% python3 -q
>>> import numpy as np
>>> np.set_printoptions(precision=2, suppress=True, linewidth=200, legacy="1.25")
>>> tidy = lambda a: np.round(a, 2) + 0
>>> O, _ = np.linalg.qr(np.array([[0.0, 0.0], [-0.1, 0.1]]))
>>> feats = O[:, :2]
>>> feats
array([[0., 1.],
       [1., 0.]])
>>> vec = np.array([-7, 5])
>>> 2 - np.linalg.matrix_rank(feats - np.eye(2), tol=1e-8)
1
>>> [p for p in range(1, 25) if np.allclose(np.linalg.matrix_power(feats, p), np.eye(2))]
[2, 4, 6, 8, 10, 12, 14, 16, 18, 20, 22, 24]
>>> tidy(np.linalg.inv(feats))
array([[0., 1.],
       [1., 0.]])
>>> tidy(np.linalg.eigvalsh(feats).min())
-1.0
>>> O, evecs = np.linalg.qr(feats[:, :1])[0], np.linalg.qr(feats[:, 1:])[0]
>>> sig = np.linalg.svd(O.T @ evecs, compute_uv=False)
>>> sig
array([0.])
>>> F = np.load("a.npy")
>>> F
array([[-1.9,  1. ,  2.1,  0.1],
       [ 1.9,  0.9,  1. , -0.3],
       [ 0. , -0.6,  0.5, -0.8],
       [-0.7,  0.7, -1.3, -0.7]])
>>> vec = np.array([-1, -2, 1, -2])
>>> target = F @ vec
>>> tidy(target)
array([ 1.8, -2.1,  3.3, -0.6])
>>> tidy(np.linalg.solve(F, target))
array([-1., -2.,  1., -2.])
>>> tidy(np.linalg.solve(F.T, F[1]))
array([0., 1., 0., 0.])
>>> tidy(np.linalg.solve(F, 2 * target))
array([-2., -4.,  2., -4.])
>>> M2 = F / np.sqrt((F ** 2).mean(axis=1, keepdims=True))
>>> tidy(M2[0])
array([-1.26,  0.67,  1.4 ,  0.07])
>>> tidy(np.linalg.norm(M2, axis=1))
array([2., 2., 2., 2.])
>>> rng = np.random.default_rng(761)
>>> lab = rng.permutation(4)
>>> lab
array([2, 0, 1, 3])
>>> M2 = F[lab][:, lab]
>>> np.allclose(M2, F)
False
>>> f, v = F[2], F[0]
>>> f @ f
1.25
>>> f @ v
0.37
>>> pr = (f @ v) / (f @ f) * f
>>> tidy(v - pr)
array([-1.9 ,  1.18,  1.95,  0.34])
>>> tidy((v - pr) @ f)
0.0
>>> tidy(np.linalg.norm(f + v) ** 2 + np.linalg.norm(f - v) ** 2)
20.56
>>> tidy(np.outer(f, v))
array([[ 0.  ,  0.  ,  0.  ,  0.  ],
       [ 1.14, -0.6 , -1.26, -0.06],
       [-0.95,  0.5 ,  1.05,  0.05],
       [ 1.52, -0.8 , -1.68, -0.08]])
>>> M = np.array([[1, -1, 1, -1, 1, -1, 1, -1],
...     [1, 1, 1, 1, -1, -1, -1, -1],
...     [1, -1, -1, 1, 1, -1, -1, 1]])
>>> M
array([[ 1, -1,  1, -1,  1, -1,  1, -1],
       [ 1,  1,  1,  1, -1, -1, -1, -1],
       [ 1, -1, -1,  1,  1, -1, -1,  1]])
>>> vec = np.array([6, 9, 4, 2, 3, 6, 1, 8])
>>> a = np.maximum(M @ vec, 0)
>>> np.maximum(M @ (3 * vec), 0)
array([0, 9, 0])
>>> np.flatnonzero(a > 1e-9)
array([1])
>>> M * (a > 1e-9)[:, None]
array([[ 0,  0,  0,  0,  0,  0,  0,  0],
       [ 1,  1,  1,  1, -1, -1, -1, -1],
       [ 0,  0,  0,  0,  0,  0,  0,  0]])
>>> a
array([0, 3, 0])
>>> M.T @ a
array([ 3,  3,  3,  3, -3, -3, -3, -3])
>>> M2 = M[0, 0] * M[1:] - np.outer(M[1:, 0], M[0])
>>> M2
array([[ 0,  2,  0,  2, -2,  0, -2,  0],
       [ 0,  0, -2,  2,  0,  0, -2,  2]])
>>> np.flatnonzero(~M2.round(6).any(axis=1))
array([], dtype=int64)
>>> M[:, 0] / M[0, 0]
array([1., 1., 1.])
>>> f = np.array([2, 1])
>>> np.convolve(M[2], f)
array([ 2, -1, -3,  1,  3, -1, -3,  1,  1])
>>> np.correlate(M[2], M[1], "full")
array([-1,  0,  1,  0,  1,  0, -1,  0,  1,  0, -1,  0, -1,  0,  1])
>>> np.cross(M[2, :3], M[1, :3])
array([ 0, -2,  2])
>>> J = np.array([[2, 1, 0, 0], [1, 1, 1, 0], [2, 0, 2, 0]])
>>> J[:, 0] = -2 * J[:, 1]
>>> J
array([[-2,  1,  0,  0],
       [-2,  1,  1,  0],
       [ 0,  0,  2,  0]])
>>> tidy(J @ np.linalg.pinv(J) @ J)
array([[-2.,  1.,  0.,  0.],
       [-2.,  1.,  1.,  0.],
       [ 0.,  0.,  2.,  0.]])
>>> np.allclose(J[:-1].T @ np.linalg.lstsq(J[:-1].T, J[-1])[0], J[-1])
True
>>> tidy(np.trace(np.linalg.pinv(J) @ J))
2.0
>>> np.abs(np.diag(np.linalg.qr(J)[1])) > 1e-9
array([ True, False,  True])
